$ ipython --no-banner

In [1]: import numpy as np

In [2]: import numpy.linalg as la

In [3]: np.set_printoptions(suppress=True, linewidth=200)

In [4]: mat = np.loadtxt("data.csv", delimiter=",")

In [5]: mat
Out[5]: 
array([[-6.,  1.,  2.,  2., -1.,  3.,  2., -1.,  2.,  4.,  0.,  5.],
       [ 1.,  0.,  2., -2.,  1.,  3.,  4., -2.,  3.,  0.,  0.,  6.],
       [ 2.,  2., -6.,  3.,  3.,  0.,  1.,  0., -5.,  4.,  0.,  5.],
       [ 2., -2.,  3.,  0.,  4., -3., -2.,  1., -2.,  1., -5.,  1.],
       [-1.,  1.,  3.,  4., -4., -3., -1., -1.,  3.,  2.,  1., -1.],
       [ 3.,  3.,  0., -3., -3.,  0.,  0.,  0.,  0.,  0., -3.,  0.],
       [ 2.,  4.,  1., -2., -1.,  0.,  0.,  2., -1., -4.,  1.,  6.],
       [-1., -2.,  0.,  1., -1.,  0.,  2., -2., -1.,  0., -4., -3.],
       [ 2.,  3., -5., -2.,  3.,  0., -1., -1.,  4.,  5.,  1.,  0.],
       [ 4.,  0.,  4.,  1.,  2.,  0., -4.,  0.,  5.,  2.,  3., -1.],
       [ 0.,  0.,  0., -5.,  1., -3.,  1., -4.,  1.,  3.,  6.,  6.],
       [ 5.,  6.,  5.,  1., -1.,  0.,  6., -3.,  0., -1.,  6.,  6.]])

In [6]: np.all(la.eigvalsh(mat) > 0)
Out[6]: np.False_

In [7]: rng = np.random.default_rng(29421)

In [8]: Y = mat + rng.integers(-2, 3, (12, 11)) @ rng.integers(-2, 3, (11, 12))

In [9]: Y
Out[9]: 
array([[-14.,   2.,   5.,  -3.,   9.,  -1., -11.,   7.,   4.,  -7.,  -1.,  -3.],
       [  4.,   5.,  -4.,  -3.,   0.,   3.,  14.,  -9.,   5.,   9.,   3.,  10.],
       [  4.,   6., -11.,   3.,  -5.,  -7.,   6.,  -2.,  -3.,  15.,  -1.,   8.],
       [-10.,  -8.,   2.,  -4.,   9.,  -2.,  -9.,  10., -14., -17.,  -3.,   0.],
       [ -1.,  10.,   5.,   7.,  -5.,  10.,  -1., -10.,  13.,  -1., -15.,  -3.],
       [  2.,   7.,   8.,   2.,  -7.,   0.,   6.,  -3.,   4.,  -2., -12.,   3.],
       [  8.,   3.,   6.,  -6.,  -5., -12.,   1.,  -4.,  -3.,   2.,   2.,  17.],
       [  6.,  -3.,   3.,   1.,  -4., -12.,   5., -11.,  -1.,  10.,   0.,  10.],
       [ 10.,   7., -16.,   2.,   2.,  -4.,  21.,  -9.,   3.,  22.,  14.,   9.],
       [  5.,  12.,  -1.,   1.,  12.,   4.,   0., -14.,  15.,   4.,   0.,   1.],
       [  5.,   0.,  -3.,   0., -12.,  11.,   9.,  -6.,   3.,   9.,   0.,   2.],
       [  8.,  10.,   6.,   6.,  -3.,  -1.,   9.,  -5.,  10.,  12.,   5.,   2.]])

In [10]: Y - mat
Out[10]: 
array([[ -8.,   1.,   3.,  -5.,  10.,  -4., -13.,   8.,   2., -11.,  -1.,  -8.],
       [  3.,   5.,  -6.,  -1.,  -1.,   0.,  10.,  -7.,   2.,   9.,   3.,   4.],
       [  2.,   4.,  -5.,   0.,  -8.,  -7.,   5.,  -2.,   2.,  11.,  -1.,   3.],
       [-12.,  -6.,  -1.,  -4.,   5.,   1.,  -7.,   9., -12., -18.,   2.,  -1.],
       [  0.,   9.,   2.,   3.,  -1.,  13.,   0.,  -9.,  10.,  -3., -16.,  -2.],
       [ -1.,   4.,   8.,   5.,  -4.,   0.,   6.,  -3.,   4.,  -2.,  -9.,   3.],
       [  6.,  -1.,   5.,  -4.,  -4., -12.,   1.,  -6.,  -2.,   6.,   1.,  11.],
       [  7.,  -1.,   3.,   0.,  -3., -12.,   3.,  -9.,   0.,  10.,   4.,  13.],
       [  8.,   4., -11.,   4.,  -1.,  -4.,  22.,  -8.,  -1.,  17.,  13.,   9.],
       [  1.,  12.,  -5.,   0.,  10.,   4.,   4., -14.,  10.,   2.,  -3.,   2.],
       [  5.,   0.,  -3.,   5., -13.,  14.,   8.,  -2.,   2.,   6.,  -6.,  -4.],
       [  3.,   4.,   1.,   5.,  -2.,  -1.,   3.,  -2.,  10.,  13.,  -1.,  -4.]])

In [11]: np.round(la.svd(Y - mat, compute_uv=False), 2) + 0
Out[11]: array([59.23, 39.75, 26.78, 24.63, 18.84, 10.92,  9.88,  4.08,  2.38,  1.2 ,  0.58,  0.  ])

In [12]: la.matrix_rank(Y - mat, tol=1e-8)
Out[12]: np.int64(11)
